% python3 -q
>>> import numpy as np
>>> import numpy.linalg as la
>>> np.set_printoptions(suppress=True, linewidth=120)
>>> arr = np.load("a.npy")
>>> arr
array([[2, 0, 0],
       [0, 2, 0],
       [0, 0, 1]])
>>> low = la.cholesky(arr)
>>> low.round(2)
array([[1.41, 0.  , 0.  ],
       [0.  , 1.41, 0.  ],
       [0.  , 0.  , 1.  ]])
>>> np.round(np.diag(low) ** 2, 2)
array([2., 2., 1.])
>>> np.round(np.prod(np.diag(low)) ** 2, 2), np.round(la.det(arr), 2)
(np.float64(4.0), np.float64(4.0))
>>> np.round(low @ low.T, 2)
array([[2., 0., 0.],
       [0., 2., 0.],
       [0., 0., 1.]])
>>> ev, V = la.eig(arr)
>>> np.round(np.sort(la.eigvals(la.inv(arr))), 2)
array([0.5, 0.5, 1. ])
>>> arr @ V[:, 0] - ev[0] * V[:, 0]
array([0., 0., 0.])
>>> np.round(np.sort(la.eigvals(arr.T)), 2)
array([1., 2., 2.])
>>> np.prod(ev)
np.float64(4.0)
>>> np.round(np.sort(la.eigvals(arr @ arr)), 2)
array([1., 4., 4.])
>>> arr[:, 1] @ arr[:, 2]
np.int64(0)
>>> np.round(la.svd(arr, compute_uv=False), 2)
array([2., 2., 1.])
>>> arr.T @ arr
array([[4, 0, 0],
       [0, 4, 0],
       [0, 0, 1]])
>>> feats = np.load("layer4.npy")
>>> feats
array([[-0.91,  0.47, -1.4 ],
       [ 1.93, -0.97,  2.91],
       [ 0.49, -0.24,  0.68],
       [ 0.73, -0.39,  1.16],
       [ 0.25, -0.13,  0.37],
       [-1.32,  0.65, -2.  ],
       [ 0.85, -0.47,  1.35],
       [ 0.95, -0.45,  1.4 ],
       [-0.77,  0.43, -1.13],
       [-1.05,  0.57, -1.58],
       [ 1.95, -0.94,  2.93],
       [-0.01,  0.03, -0.04],
       [ 3.83, -1.9 ,  5.72],
       [ 1.69, -0.8 ,  2.55],
       [-0.79,  0.4 , -1.15],
       [-1.52,  0.77, -2.29],
       [ 3.9 , -1.95,  5.8 ],
       [-0.86,  0.43, -1.25],
       [-0.39,  0.18, -0.55],
       [-0.92,  0.47, -1.36],
       [-0.95,  0.46, -1.43],
       [-3.86,  1.96, -5.82],
       [-1.59,  0.79, -2.41],
       [-0.58,  0.28, -0.87],
       [ 2.56, -1.28,  3.84]])
>>> rng = np.random.default_rng(426)
>>> labels = rng.permutation(3)
>>> M2 = feats[:, labels] * rng.choice([-1, 1], 3)
>>> M2
array([[-1.4 ,  0.91, -0.47],
       [ 2.91, -1.93,  0.97],
       [ 0.68, -0.49,  0.24],
       [ 1.16, -0.73,  0.39],
       [ 0.37, -0.25,  0.13],
       [-2.  ,  1.32, -0.65],
       [ 1.35, -0.85,  0.47],
       [ 1.4 , -0.95,  0.45],
       [-1.13,  0.77, -0.43],
       [-1.58,  1.05, -0.57],
       [ 2.93, -1.95,  0.94],
       [-0.04,  0.01, -0.03],
       [ 5.72, -3.83,  1.9 ],
       [ 2.55, -1.69,  0.8 ],
       [-1.15,  0.79, -0.4 ],
       [-2.29,  1.52, -0.77],
       [ 5.8 , -3.9 ,  1.95],
       [-1.25,  0.86, -0.43],
       [-0.55,  0.39, -0.18],
       [-1.36,  0.92, -0.47],
       [-1.43,  0.95, -0.46],
       [-5.82,  3.86, -1.96],
       [-2.41,  1.59, -0.79],
       [-0.87,  0.58, -0.28],
       [ 3.84, -2.56,  1.28]])
>>> U, _, Vt = la.svd(feats.T @ M2)
>>> labels
array([2, 0, 1])
>>> np.round(U @ Vt, 2) + 0
array([[ 0., -1.,  0.],
       [ 0.,  0., -1.],
       [ 1.,  0.,  0.]])
>>> np.round(la.lstsq(feats, M2)[0], 2) + 0
array([[ 0., -1.,  0.],
       [ 0.,  0., -1.],
       [ 1.,  0.,  0.]])
>>> M2 = feats / np.sqrt((feats ** 2).mean(axis=1, keepdims=True))
>>> M2[19].round(2)
array([-0.93,  0.48, -1.38])
>>> x = np.array([0, 1, -2])
>>> a = np.maximum(feats @ x, 0)
>>> np.round(np.tanh(feats @ x), 2)
array([ 1.  , -1.  , -0.92, -0.99, -0.7 ,  1.  , -1.  , -1.  ,  0.99,  1.  , -1.  ,  0.11, -1.  , -1.  ,  0.99,  1.  ,
       -1.  ,  0.99,  0.86,  1.  ,  1.  ,  1.  ,  1.  ,  0.97, -1.  ])
>>> dist = la.norm(feats[:, None] - feats[None], axis=-1)
>>> (dist + 1e9 * np.eye(25)).round(6).argmin(axis=1)
array([19, 10,  4,  6,  2, 15,  7,  6, 14, 20,  1,  4, 16,  1,  8, 22, 12, 14, 23,  0,  0, 22, 15,  8, 10])
>>> dist.shape
(25, 25)
>>> X = np.loadtxt("test15.csv", delimiter=",")
>>> X
array([[-2.86,  1.9 , -3.04],
       [-1.5 , -2.35, -0.16],
       [-0.23, -2.87, -0.9 ],
       [ 0.67, -3.72, -0.95],
       [-3.46,  2.03, -2.57],
       [-0.39, -2.08, -1.53],
       [-1.75,  0.09, -2.34],
       [ 0.2 , -2.72, -1.48],
       [-2.6 ,  0.23, -1.63],
       [-3.19,  2.77, -3.59],
       [-2.29, -1.26, -0.45],
       [ 0.17, -2.33, -1.84],
       [-0.87, -0.48, -2.66],
       [-3.02,  1.25, -2.23],
       [-1.37,  0.5 , -3.13],
       [-3.7 ,  1.56, -1.87],
       [-2.83, -0.25, -0.92],
       [-3.68,  2.72, -3.04],
       [-2.39,  2.09, -3.7 ],
       [-4.25,  3.33, -3.08],
       [-3.34,  1.39, -2.06],
       [-3.79,  2.3 , -2.51],
       [-0.28, -1.41, -2.31],
       [-4.12,  1.4 , -1.28],
       [ 1.16, -2.54, -2.62],
       [-0.62, -1.25, -2.14],
       [-2.47,  1.17, -2.71]])
>>> dist = la.norm(X[:, None] - X[None], axis=-1)
>>> np.unravel_index(dist.round(6).argmax(), dist.shape)
(np.int64(3), np.int64(19))
>>> np.flatnonzero(dist[26] < dist.mean() / 2)
array([ 0,  4,  6,  8, 13, 14, 15, 18, 20, 26])
>>> (dist + 1e9 * np.eye(27)).round(6).argmin(axis=1)
array([ 4, 10,  7,  7, 21, 11, 14, 11, 16, 17, 16,  7, 25, 20,  6, 20,  8, 21,  0, 17, 13,  4, 25, 15, 11, 22, 13])
>>> dist.mean(axis=1).argmax()
np.int64(3)
